>>> import numpy as np
>>> np.set_printoptions(suppress=True, linewidth=140)
>>> m1 = np.arange(12).reshape(4, 3) + -3
>>> m1
array([[-3, -2, -1],
       [ 0,  1,  2],
       [ 3,  4,  5],
       [ 6,  7,  8]])
>>> # rows and columns are dependent
>>> np.round(np.trace(np.linalg.pinv(m1) @ m1), 2)
np.float64(2.0)
>>> np.unique(m1.round(6), axis=0).shape
(4, 3)
>>> np.allclose(m1[:-1].T @ np.linalg.lstsq(m1[:-1].T, m1[-1])[0], m1[-1])
True
>>> np.round(m1 @ np.linalg.pinv(m1) @ m1, 2) + 0
array([[-3., -2., -1.],
       [ 0.,  1.,  2.],
       [ 3.,  4.,  5.],
       [ 6.,  7.,  8.]])
>>> try:
...     np.linalg.inv(m1)
... except np.linalg.LinAlgError as e:
...     print(repr(e))
... 
LinAlgError('Last 2 dimensions of the array must be square')
>>> Q, _ = np.linalg.qr(np.array([[0.3, 0.1, -0.2, 1.4],
...     [-1.2, 0.0, -0.5, 2.1],
...     [1.5, 0.3, 0.8, -1.3],
...     [-0.7, -1.4, 0.9, 1.1]]))
>>> arr = -3 * Q
>>> arr.round(2)
array([[ 0.44, -0.01, -2.1 , -2.1 ],
       [-1.74,  0.99,  1.39, -1.75],
       [ 2.18, -0.51,  1.62, -1.17],
       [-1.02, -2.79,  0.2 , -0.4 ]])
>>> x0 = np.array([3, -1, -3, 5])
>>> np.round(arr @ np.eye(4)[0], 2)
array([ 0.44, -1.74,  2.18, -1.02])
>>> np.sign((arr @ x0).round(6))
array([-1., -1., -1., -1.])
>>> np.round(arr * x0, 2)
array([[  1.31,   0.01,   6.3 , -10.49],
       [ -5.23,  -0.99,  -4.16,  -8.76],
       [  6.53,   0.51,  -4.86,  -5.85],
       [ -3.05,   2.79,  -0.59,  -2.  ]])
>>> np.round(arr @ x0, 2)
array([ -2.88, -19.13,  -3.67,  -2.86])
>>> np.linalg.norm(arr @ x0) <= np.linalg.norm(arr, 2) * np.linalg.norm(x0) + 1e-9
np.True_
>>> np.round(np.einsum("ij,j->i", arr, x0), 2)
array([ -2.88, -19.13,  -3.67,  -2.86])
>>> rng = np.random.default_rng(8703)
>>> lab = rng.permutation(4)
>>> lab
array([0, 2, 1, 3])
>>> Y = arr[lab][:, lab]
>>> np.round(np.sort(np.abs(np.linalg.eigvals(Y))), 2)
array([3., 3., 3., 3.])
>>> np.allclose(Y, arr)
False
>>> round(np.linalg.det(arr.T), 2)
np.float64(-81.0)
>>> np.round(np.poly(arr), 2) + 0
array([  1.  ,  -2.64,   0.  ,  23.78, -81.  ])
>>> Q, R = np.linalg.qr(arr)
>>> np.round(Q @ R, 2)
array([[ 0.44, -0.01, -2.1 , -2.1 ],
       [-1.74,  0.99,  1.39, -1.75],
       [ 2.18, -0.51,  1.62, -1.17],
       [-1.02, -2.79,  0.2 , -0.4 ]])
>>> Q.round(2) + 0
array([[-0.15,  0.  ,  0.7 ,  0.7 ],
       [ 0.58, -0.33, -0.46,  0.58],
       [-0.73,  0.17, -0.54,  0.39],
       [ 0.34,  0.93, -0.07,  0.13]])
>>> round(float(abs(R[0, 0])), 2), round(np.linalg.norm(arr[:, 0]), 2)
(3.0, np.float64(3.0))
>>> np.round(Q.T @ Q, 2) + 0
array([[1., 0., 0., 0.],
       [0., 1., 0., 0.],
       [0., 0., 1., 0.],
       [0., 0., 0., 1.]])
>>> E = np.loadtxt("case6.csv", delimiter=",")
>>> E
array([[109.,  70.,  91.,  94.],
       [ 70.,  50.,  66.,  65.],
       [ 91.,  66.,  93.,  90.],
       [ 94.,  65.,  90.,  89.]])
>>> # symmetric, so the eigenvalues are real
>>> P = np.triu(np.array([[0, 2, -4, 0], [4, 1, -5, 1], [4, -3, 1, -5], [4, 3, -5, -3]]), 1) + np.eye(4)
>>> Y = P @ E @ np.linalg.inv(P)
>>> P @ E - E @ P
array([[-224., -382.,  546.,  155.],
       [-361., -405.,  155.,  -81.],
       [-470., -507.,  244.,  -46.],
       [   0., -188.,  701.,  385.]])
>>> Y
array([[-115.,  136.,   71.,   83.],
       [-291.,  367.,  362., 1147.],
       [-379.,  499.,  622., 2256.],
       [  94., -123., -149., -533.]])
>>> x0 = np.array([0, 2, 1, 0])
>>> np.linalg.norm(Y @ x0) <= np.linalg.norm(Y, 2) * np.linalg.norm(x0) + 1e-9
np.True_
>>> Y @ x0
array([ 343., 1096., 1620., -395.])
>>> Y @ np.eye(4)[3]
array([  83., 1147., 2256., -533.])
>>> J = np.loadtxt("mat.csv", delimiter=",")
>>> J.round(2)
array([[ 1.  ,  0.  ,  0.  ,  0.  ],
       [ 0.  ,  1.  ,  0.  ,  0.  ],
       [ 0.  ,  0.  ,  0.41, -0.91],
       [ 0.  ,  0.  ,  0.91,  0.41]])
>>> x0 = np.array([-1, 5, -4, 4])
>>> round(np.linalg.det(J), 2)
np.float64(1.0)
>>> np.round(np.linalg.pinv(J), 2)
array([[ 1.  ,  0.  ,  0.  ,  0.  ],
       [ 0.  ,  1.  ,  0.  ,  0.  ],
       [ 0.  ,  0.  ,  0.41,  0.91],
       [ 0.  ,  0.  , -0.91,  0.41]])
>>> np.round(J.T @ J, 2) + 0
array([[1., 0., 0., 0.],
       [0., 1., 0., 0.],
       [0., 0., 1., 0.],
       [0., 0., 0., 1.]])
>>> np.round(J[:, 3] @ J[:, 2], 2)
np.float64(-0.0)
>>> M = np.loadtxt("test11.csv", delimiter=",")
>>> M.round(2)
array([[ 0.  ,  0.41,  0.65, -0.64],
       [-0.64,  0.16, -0.57, -0.48],
       [-0.31,  0.76,  0.08,  0.57],
       [-0.7 , -0.48,  0.49,  0.19]])
>>> # orthonormal columns
>>> P = np.triu(np.array([[3, -1, -3, 3], [-3, 1, -1, 2], [3, -2, -2, -3], [-3, 3, -2, -1]]), 1) + np.eye(4)
>>> Y = P @ M @ np.linalg.inv(P)
>>> np.linalg.matrix_rank(Y)
np.int64(4)
>>> Y = np.array([[2, -1], [-1, -2]])
>>> cent = np.kron(Y, M)
>>> np.linalg.matrix_rank(cent)
np.int64(8)
>>> cent.round(2)
array([[ 0.  ,  0.82,  1.3 , -1.27, -0.  , -0.41, -0.65,  0.64],
       [-1.28,  0.33, -1.15, -0.96,  0.64, -0.16,  0.57,  0.48],
       [-0.61,  1.51,  0.16,  1.14,  0.31, -0.76, -0.08, -0.57],
       [-1.41, -0.96,  0.98,  0.38,  0.7 ,  0.48, -0.49, -0.19],
       [-0.  , -0.41, -0.65,  0.64, -0.  , -0.82, -1.3 ,  1.27],
       [ 0.64, -0.16,  0.57,  0.48,  1.28, -0.33,  1.15,  0.96],
       [ 0.31, -0.76, -0.08, -0.57,  0.61, -1.51, -0.16, -1.14],
       [ 0.7 ,  0.48, -0.49, -0.19,  1.41,  0.96, -0.98, -0.38]])
>>> x0 = np.array([-1, -3, 1, -1])
>>> np.round(np.abs(np.linalg.eigvals(M)), 2)
array([1., 1., 1., 1.])
>>> 4 - np.linalg.matrix_rank(M - np.eye(4), tol=1e-8)
np.int64(1)
>>> np.round(M.T @ (M @ x0), 2)
array([-1., -3.,  1., -1.])
>>> np.round(np.sort(np.abs(np.degrees(np.angle(np.linalg.eigvals(M))))), 2)
array([  0.  ,  77.42,  77.42, 180.  ])
>>> round(float(np.linalg.norm(x0)), 2), round(float(np.linalg.norm(M @ x0)), 2)
(3.46, 3.46)
